% python3 -q
>>> import numpy as np
>>> np.set_printoptions(precision=1, suppress=True, linewidth=100, floatmode="fixed")
>>> F = np.load("arr.npy")
>>> print(F)
[[ 9  0 11  2  7  0  4  0]
 [ 0 12  6  0  0  0  9  0]
 [ 0  7  0  5  0 13  0 20]
 [23  0  0 10 13 17  0 18]
 [19  0  0 10  9 19  0 22]
 [ 0  7  0  1  0  0  1  0]
 [37  0  9 10 27 10  0  4]
 [ 0 18 19  0  0  0 20  0]
 [ 7  0 30  0  9  0 17  0]
 [31  0 22  6 25  0  1  0]
 [ 0 11 13  0  0  0 13  0]
 [ 0 24 10  0  0  0 17  0]
 [12  0 21  1 11  0  9  0]
 [10  0 29  0 11  0 15  0]
 [10  0  7  3  7  0  1  0]
 [23  0  0  8 15 10  0  8]
 [ 0 24 10  0  0  0 17  0]]
>>> Xs = (F - F.mean(axis=0)) / F.std(axis=0)
>>> print(np.argwhere(np.abs(Xs) > 2))
[[ 2  7]
 [ 4  5]
 [ 4  7]
 [ 6  0]
 [ 6  4]
 [ 9  4]
 [11  1]
 [16  1]]
>>> b = np.linalg.lstsq(np.delete(Xs, 3, axis=1), Xs[:, 3])[0]
>>> print(np.abs(b).argmax())
0
>>> print(np.round(1 - np.var(Xs[:, 3] - np.delete(Xs, 3, axis=1) @ b), 1))
1.0
>>> print(b.round(1) + 0)
[ 1.0  0.1  0.1 -0.5  0.5 -0.3  0.0]
>>> cov = np.cov(F, rowvar=False)
>>> print(np.polyfit(F[:, 2], F[:, 1], 1))
[-0.1  6.7]
>>> print(np.linalg.eigvalsh(cov)[::-1])
[320.8 172.4  40.5  39.4   4.0   0.5   0.2   0.1]
>>> print(np.argwhere(np.triu(np.abs(np.corrcoef(F.T)) > 0.8, 1)))
[[0 3]
 [0 4]
 [3 5]
 [5 7]]
>>> print(np.round(np.corrcoef(F.T), 1) + 0)
[[ 1.0 -0.7  0.0  0.8  1.0  0.5 -0.6  0.3]
 [-0.7  1.0 -0.1 -0.5 -0.7 -0.3  0.6 -0.3]
 [ 0.0 -0.1  1.0 -0.5  0.2 -0.6  0.6 -0.6]
 [ 0.8 -0.5 -0.5  1.0  0.7  0.9 -0.8  0.7]
 [ 1.0 -0.7  0.2  0.7  1.0  0.3 -0.5  0.1]
 [ 0.5 -0.3 -0.6  0.9  0.3  1.0 -0.6  1.0]
 [-0.6  0.6  0.6 -0.8 -0.5 -0.6  1.0 -0.5]
 [ 0.3 -0.3 -0.6  0.7  0.1  1.0 -0.5  1.0]]
>>> print(cov.shape)
(8, 8)
